% python3 -q
>>> import numpy as np
>>> np.set_printoptions(precision=1, suppress=True, linewidth=100, legacy="1.25")
>>> X = np.load("x.npy")
>>> X
array([[ 0,  1,  0, -2, -2,  2],
       [-1, -1, -2, -2, -1, -2],
       [-2, -2,  0, -2, -1,  2],
       [ 0,  2,  1,  2,  2, -1],
       [-3, -2, -6, -8, -5, -4]])
>>> # looks like rank 4
>>> Uu, s, Vh = np.linalg.svd(X)
>>> s.round(1) + 0
array([13.4,  4.8,  2.7,  1.6,  0. ])
>>> Y = Uu[:, :4] @ np.diag(s[:4]) @ Vh[:4]
>>> round(float(np.linalg.norm(X - Y, 2)), 1), np.round(s[4], 1)
(0.0, 0.0)
>>> Y.round(1) + 0
array([[ 0.,  1.,  0., -2., -2.,  2.],
       [-1., -1., -2., -2., -1., -2.],
       [-2., -2.,  0., -2., -1.,  2.],
       [ 0.,  2.,  1.,  2.,  2., -1.],
       [-3., -2., -6., -8., -5., -4.]])
>>> np.round(np.abs(X - Y).max(), 1)
0.0
>>> r = np.linalg.matrix_rank(X)
>>> r
4
>>> null = np.linalg.svd(X)[2][r:].T
>>> np.round(X @ null, 1) + 0
array([[0., 0.],
       [0., 0.],
       [0., 0.],
       [0., 0.],
       [0., 0.]])
>>> [int(np.linalg.matrix_rank(np.delete(X, i, axis=0))) for i in range(5)]
[4, 4, 3, 3, 4]
>>> E = np.loadtxt("layer1.csv", delimiter=",")
>>> E.round(1) + 0
array([[ 0.2, -0.8,  0.4,  0.4,  0.1,  0.1],
       [-0.8,  0.2,  0.4,  0.4,  0.1,  0.1],
       [ 0.4,  0.4,  0.8, -0.2, -0.1, -0.1],
       [ 0.4,  0.4, -0.2,  0.8, -0.1, -0.1],
       [ 0.1,  0.1, -0.1, -0.1,  1. ,  0. ],
       [ 0.1,  0.1, -0.1, -0.1,  0. ,  1. ]])
>>> # symmetric
>>> np.round(E.reshape(-1, 2), 1) + 0
array([[ 0.2, -0.8],
       [ 0.4,  0.4],
       [ 0.1,  0.1],
       [-0.8,  0.2],
       [ 0.4,  0.4],
       [ 0.1,  0.1],
       [ 0.4,  0.4],
       [ 0.8, -0.2],
       [-0.1, -0.1],
       [ 0.4,  0.4],
       [-0.2,  0.8],
       [-0.1, -0.1],
       [ 0.1,  0.1],
       [-0.1, -0.1],
       [ 1. ,  0. ],
       [ 0.1,  0.1],
       [-0.1, -0.1],
       [ 0. ,  1. ]])
>>> np.round(E.ravel(order="F"), 1) + 0
array([ 0.2, -0.8,  0.4,  0.4,  0.1,  0.1, -0.8,  0.2,  0.4,  0.4,  0.1,  0.1,  0.4,  0.4,  0.8,
       -0.2, -0.1, -0.1,  0.4,  0.4, -0.2,  0.8, -0.1, -0.1,  0.1,  0.1, -0.1, -0.1,  1. ,  0. ,
        0.1,  0.1, -0.1, -0.1,  0. ,  1. ])
>>> T = E.reshape(6, 2, -1)
>>> T[:, 0]
array([[ 0.2, -0.8,  0.4],
       [-0.8,  0.2,  0.4],
       [ 0.4,  0.4,  0.8],
       [ 0.4,  0.4, -0.2],
       [ 0.1,  0.1, -0.1],
       [ 0.1,  0.1, -0.1]])
>>> np.round(np.einsum("ihd,ihd->ih", T, T), 1) + 0
array([[0.8, 0.2],
       [0.8, 0.2],
       [1. , 0. ],
       [0.3, 0.7],
       [0. , 1. ],
       [0. , 1. ]])
>>> T.shape
(6, 2, 3)
>>> u, r1 = E[0], E[3]
>>> np.round(u @ r1, 1)
-0.0
>>> p = (u @ r1) / (u @ u) * u
>>> round(float((r1 - p) @ u), 1)
-0.0
>>> r1 - p
array([ 0.4,  0.4, -0.2,  0.8, -0.1, -0.1])
>>> Uu, s, Vh = np.linalg.svd(E, full_matrices=False)
>>> Uu.shape, s.shape, Vh.shape
((6, 6), (6,), (6, 6))
>>> np.allclose(Uu * s @ Vh, E)
True
>>> np.round(Uu.T @ E @ Vh.T, 1) + 0
array([[1., 0., 0., 0., 0., 0.],
       [0., 1., 0., 0., 0., 0.],
       [0., 0., 1., 0., 0., 0.],
       [0., 0., 0., 1., 0., 0.],
       [0., 0., 0., 0., 1., 0.],
       [0., 0., 0., 0., 0., 1.]])
>>> np.cumsum(s ** 2) / np.sum(s ** 2)
array([0.2, 0.3, 0.5, 0.7, 0.8, 1. ])
>>> Uu, s, Vh = np.linalg.svd(X)
>>> vecs = Vh[:(s > 1e-8).sum()]
>>> rng = np.random.default_rng(42)
>>> vec = X[0] + -2 * X[4] + rng.integers(2) * np.eye(6)[3]
>>> vec
array([ 6.,  5., 12., 14.,  8., 10.])
>>> np.round(np.linalg.norm(vec - vecs.T @ vecs @ vec), 1)
0.0
>>> np.round(vecs.T @ vecs, 1) + 0
array([[ 0.8,  0. , -0.1,  0.3, -0.2,  0. ],
       [ 0. ,  1. ,  0.1, -0.1,  0. , -0.1],
       [-0.1,  0.1,  0.3,  0.2,  0.2,  0.3],
       [ 0.3, -0.1,  0.2,  0.6,  0.4, -0.1],
       [-0.2,  0. ,  0.2,  0.4,  0.5, -0.2],
       [ 0. , -0.1,  0.3, -0.1, -0.2,  0.8]])
>>> q, _ = np.linalg.qr(np.array([[0.2, -1.5, -1.1, -0.7],
...     [0.2, 0.5, 0.9, 0.1],
...     [0.8, -0.1, -1.2, -0.3],
...     [-0.8, -0.5, -1.3, 1.3],
...     [-1.7, 0.2, 0.0, 0.3],
...     [-0.3, 0.1, -1.7, 0.2],
...     [0.0, -0.7, -1.0, 0.5]]))
>>> F = q @ q.T
>>> F.round(1) + 0
array([[ 0.9, -0.3,  0. , -0.1,  0. , -0.1,  0.2],
       [-0.3,  0.2, -0.1,  0. , -0.1, -0.2,  0. ],
       [ 0. , -0.1,  0.5, -0.1, -0.3,  0.4,  0. ],
       [-0.1,  0. , -0.1,  0.8,  0. ,  0.1,  0.4],
       [ 0. , -0.1, -0.3,  0. ,  0.8,  0.2, -0.2],
       [-0.1, -0.2,  0.4,  0.1,  0.2,  0.7,  0. ],
       [ 0.2,  0. ,  0. ,  0.4, -0.2,  0. ,  0.3]])
>>> # symmetric
>>> round(np.linalg.norm(X, 2) / np.linalg.norm(X), 1)
0.9
>>> np.linalg.matrix_rank(X, rtol=0.1)
4
>>> np.argsort(-np.linalg.norm(X, axis=0).round(6), kind="stable")[:3]
array([3, 2, 4])
>>> Uu, s, Vh = np.linalg.svd(F)
>>> vecs = Vh[:(s > 1e-8).sum()]
>>> vec = F[4] + -3 * F[1] + rng.integers(2) * np.eye(7)[4]
>>> vec.round(1) + 0
array([ 0.8, -0.6,  0. ,  0.1,  2.2,  0.7,  0. ])
>>> np.linalg.matrix_rank(np.vstack([F, vec]))
5
>>> np.allclose(vecs.T @ vecs @ vec, vec)
False
>>> u, r1 = F[1], F[5]
>>> round(u @ r1, 1)
-0.2
>>> p = (u @ r1) / (u @ u) * u
>>> round(float((r1 - p) @ u), 1)
-0.0
>>> np.round(np.linalg.norm(u + r1) ** 2 + np.linalg.norm(u - r1) ** 2, 1)
1.6
>>> p.round(1) + 0
array([ 0.3, -0.2,  0.1,  0. ,  0.1,  0.2,  0.1])
>>> np.round(r1 - p, 1) + 0
array([-0.4,  0. ,  0.3,  0. ,  0. ,  0.5, -0.1])
>>> [round(float(x), 1) for x in np.linalg.svd(F, compute_uv=False)[:3]]
[1.0, 1.0, 1.0]
>>> np.argsort(-np.linalg.norm(F, axis=0).round(6), kind="stable")[:3]
array([0, 4, 3])
>>> np.round(np.linalg.norm(F, 2) / np.linalg.norm(F), 1)
0.5
>>> J = np.load("m.npy")
>>> J
array([[0., 8., 7., 7., 1., 5., 2., 5., 8., 1., 7.],
       [8., 0., 0., 0., 0., 0., 0., 0., 0., 0., 0.],
       [7., 0., 0., 0., 0., 0., 0., 0., 0., 0., 0.],
       [7., 0., 0., 0., 0., 0., 0., 0., 0., 0., 0.],
       [1., 0., 0., 0., 0., 0., 0., 0., 0., 0., 0.],
       [5., 0., 0., 0., 0., 0., 0., 0., 0., 0., 0.],
       [2., 0., 0., 0., 0., 0., 0., 0., 0., 0., 0.],
       [5., 0., 0., 0., 0., 0., 0., 0., 0., 0., 0.],
       [8., 0., 0., 0., 0., 0., 0., 0., 0., 0., 0.],
       [1., 0., 0., 0., 0., 0., 0., 0., 0., 0., 0.],
       [7., 0., 0., 0., 0., 0., 0., 0., 0., 0., 0.]])
>>> lab = rng.permutation(11)
>>> lab
array([ 0,  7,  6,  9,  8,  3,  5,  2,  4, 10,  1])
>>> Y = J[lab][:, lab]
>>> round(np.linalg.det(Y), 1), np.round(np.linalg.det(J[lab]), 1)
(0.0, 0.0)
>>> np.trace(Y)
0.0
>>> np.allclose(Y, J)
False
>>> np.sort(np.abs(np.linalg.eigvals(Y)))
array([ 0. ,  0. ,  0. ,  0. ,  0. ,  0. ,  0. ,  0. ,  0. , 18.2, 18.2])
>>> Y = np.array([[2, -3], [-1, -1]])
>>> data = np.tile(Y, (2, 2))
>>> data
array([[ 2, -3,  2, -3],
       [-1, -1, -1, -1],
       [ 2, -3,  2, -3],
       [-1, -1, -1, -1]])
>>> np.argsort(-np.linalg.norm(data, axis=0).round(6), kind="stable")[:3]
array([1, 3, 0])
>>> [round(float(x), 1) for x in np.linalg.svd(data, compute_uv=False)[:3]]
[7.2, 2.8, 0.0]
>>> np.linalg.cond(data) > 100
True
>>> th = np.radians(72)
>>> Rm = np.eye(4)
>>> Rm[2, 2] = Rm[1, 1] = np.cos(th)
>>> Rm[2, 1], Rm[1, 2] = -np.sin(th), np.sin(th)
>>> Rm
array([[ 1. ,  0. ,  0. ,  0. ],
       [ 0. ,  0.3,  1. ,  0. ],
       [ 0. , -1. ,  0.3,  0. ],
       [ 0. ,  0. ,  0. ,  1. ]])
>>> Y = data @ Rm.T
>>> round(float(np.linalg.det(Rm)), 1), np.round(np.trace(Rm), 1)
(1.0, 2.6)
>>> np.allclose(np.linalg.norm(data, axis=1), np.linalg.norm(Y, axis=1))
True
>>> Y
array([[ 2. ,  1. ,  3.5, -3. ],
       [-1. , -1.3,  0.6, -1. ],
       [ 2. ,  1. ,  3.5, -3. ],
       [-1. , -1.3,  0.6, -1. ]])
